$ python3 -q
>>> import numpy as np
>>> np.set_printoptions(precision=2, suppress=True, linewidth=200)
>>> arr = np.loadtxt("data.csv", delimiter=",")
>>> arr
array([[1.  , 0.9 , 0.81, 0.73, 0.66, 0.59, 0.53, 0.48, 0.43],
       [0.9 , 1.  , 0.9 , 0.81, 0.73, 0.66, 0.59, 0.53, 0.48],
       [0.81, 0.9 , 1.  , 0.9 , 0.81, 0.73, 0.66, 0.59, 0.53],
       [0.73, 0.81, 0.9 , 1.  , 0.9 , 0.81, 0.73, 0.66, 0.59],
       [0.66, 0.73, 0.81, 0.9 , 1.  , 0.9 , 0.81, 0.73, 0.66],
       [0.59, 0.66, 0.73, 0.81, 0.9 , 1.  , 0.9 , 0.81, 0.73],
       [0.53, 0.59, 0.66, 0.73, 0.81, 0.9 , 1.  , 0.9 , 0.81],
       [0.48, 0.53, 0.59, 0.66, 0.73, 0.81, 0.9 , 1.  , 0.9 ],
       [0.43, 0.48, 0.53, 0.59, 0.66, 0.73, 0.81, 0.9 , 1.  ]])
>>> w, vecs = np.linalg.eigh(arr)
>>> x = np.array([0, 1, 0, 3, 2, 2, 0, 2, 1])
>>> np.abs(arr).sum(axis=1).max(), np.round(np.abs(w).max(), 2)
(np.float64(7.2), np.float64(6.78))
>>> round(float(x @ arr @ x), 2)
97.16
>>> M2 = arr / np.sqrt((arr ** 2).mean(axis=1, keepdims=True))
>>> M2[5]
array([0.74, 0.82, 0.91, 1.01, 1.12, 1.25, 1.12, 1.01, 0.91])
>>> np.linalg.matrix_rank(arr - arr.mean(axis=1, keepdims=True))
np.int64(8)
>>> np.linalg.matrix_rank(M2) == np.linalg.matrix_rank(arr)
np.True_
>>> np.linalg.norm(M2, axis=1)
array([3., 3., 3., 3., 3., 3., 3., 3., 3.])
>>> M2 = np.array([[3, -2],
...     [2, 0],
...     [0, 0],
...     [3, 3],
...     [-2, -2],
...     [-3, -2],
...     [3, -2],
...     [0, 0],
...     [1, 1]])
>>> np.linalg.matrix_rank(np.vstack([arr, M2.T]))
np.int64(9)
>>> np.vstack([arr, M2.T]).shape
(11, 9)
>>> np.einsum("ij->j", arr)
array([6.13, 6.6 , 6.93, 7.13, 7.2 , 7.13, 6.93, 6.6 , 6.13])
>>> M = np.array([[-0.7, 0.1, 0.8, 0.1, 1.1, 1.4, -0.6, 1.0],
...     [-1.0, -0.5, 1.5, 0.4, 1.4, 0.2, -0.4, 0.9],
...     [-1.0, -0.3, -1.0, 1.1, 0.2, -0.5, -0.1, 0.6],
...     [0.6, 1.3, 0.7, 0.4, -0.7, 0.7, 0.6, 0.2],
...     [1.0, -0.3, -1.0, 0.4, 1.4, 0.1, -0.5, -0.4]])
>>> rng = np.random.default_rng(794)
>>> M[1] = M[4] + 0.1 * rng.normal(size=8)
>>> M
array([[-0.7 ,  0.1 ,  0.8 ,  0.1 ,  1.1 ,  1.4 , -0.6 ,  1.  ],
       [ 0.91, -0.45, -1.03,  0.24,  1.33,  0.25, -0.58, -0.42],
       [-1.  , -0.3 , -1.  ,  1.1 ,  0.2 , -0.5 , -0.1 ,  0.6 ],
       [ 0.6 ,  1.3 ,  0.7 ,  0.4 , -0.7 ,  0.7 ,  0.6 ,  0.2 ],
       [ 1.  , -0.3 , -1.  ,  0.4 ,  1.4 ,  0.1 , -0.5 , -0.4 ]])
>>> M2 = M / np.sqrt((M ** 2).mean(axis=1, keepdims=True))
>>> np.linalg.norm(M2, axis=1)
array([2.83, 2.83, 2.83, 2.83, 2.83])
>>> np.linalg.matrix_rank(M - M.mean(axis=1, keepdims=True))
np.int64(5)
>>> M2 = np.array([[-3, 1], [0, 1], [0, 2], [3, 3], [0, 2], [2, 1], [0, -3], [2, -1]])
>>> np.vstack([M, M2.T]).shape
(7, 8)
>>> np.einsum("ij,ij->i", M, M)
array([5.68, 4.51, 3.96, 4.08, 4.63])
>>> np.einsum("ij->j", M)
array([ 0.81,  0.35, -1.53,  2.24,  3.33,  1.95, -1.18,  0.98])
>>> M2.T @ M.T
array([[ 7.2 , -2.35,  6.5 ,  1.2 , -2.4 ],
       [ 5.7 ,  4.18, -0.4 ,  1.8 ,  4.7 ]])
>>> np.linalg.matrix_rank(M @ M2)
np.int64(2)
>>> np.einsum("ik,kj->ji", M, M2)
array([[ 7.2 , -2.35,  6.5 ,  1.2 , -2.4 ],
       [ 5.7 ,  4.18, -0.4 ,  1.8 ,  4.7 ]])
>>> round(np.linalg.norm(M, "nuc"), 2)
np.float64(9.37)
>>> np.round(np.linalg.norm(M[1], 1), 2), round(float(np.linalg.norm(M[1], np.inf)), 2)
(np.float64(5.22), 1.33)
>>> np.round(np.linalg.norm(M[1] - M[2]), 2)
np.float64(2.74)
>>> round(np.linalg.norm(M, 1), 2), round(np.linalg.norm(M, np.inf), 2)
(np.float64(4.73), np.float64(5.8))
>>> def softmax(z):
...     e = np.exp(z - z.max(axis=-1, keepdims=True))
...     return e / e.sum(axis=-1, keepdims=True)
... 
>>> softmax(M[4] + -1)
array([0.23, 0.06, 0.03, 0.13, 0.34, 0.09, 0.05, 0.06])
>>> softmax(M).sum(axis=1)
array([1., 1., 1., 1., 1.])
>>> S = M @ M.T / np.sqrt(8)
>>> softmax(S + np.triu(np.full(S.shape, -np.inf), 1))
array([[1.  , 0.  , 0.  , 0.  , 0.  ],
       [0.18, 0.82, 0.  , 0.  , 0.  ],
       [0.17, 0.19, 0.64, 0.  , 0.  ],
       [0.18, 0.08, 0.09, 0.66, 0.  ],
       [0.08, 0.38, 0.09, 0.04, 0.4 ]])
>>> softmax(S)[4] @ M
array([ 0.62, -0.26, -0.8 ,  0.38,  1.14,  0.23, -0.45, -0.17])
>>> softmax(S)
array([[0.63, 0.09, 0.09, 0.1 , 0.09],
       [0.09, 0.39, 0.09, 0.04, 0.39],
       [0.13, 0.15, 0.5 , 0.07, 0.15],
       [0.16, 0.07, 0.08, 0.6 , 0.08],
       [0.08, 0.38, 0.09, 0.04, 0.4 ]])
>>> softmax(S).round(6).argmax(axis=1)
array([0, 4, 2, 3, 4])
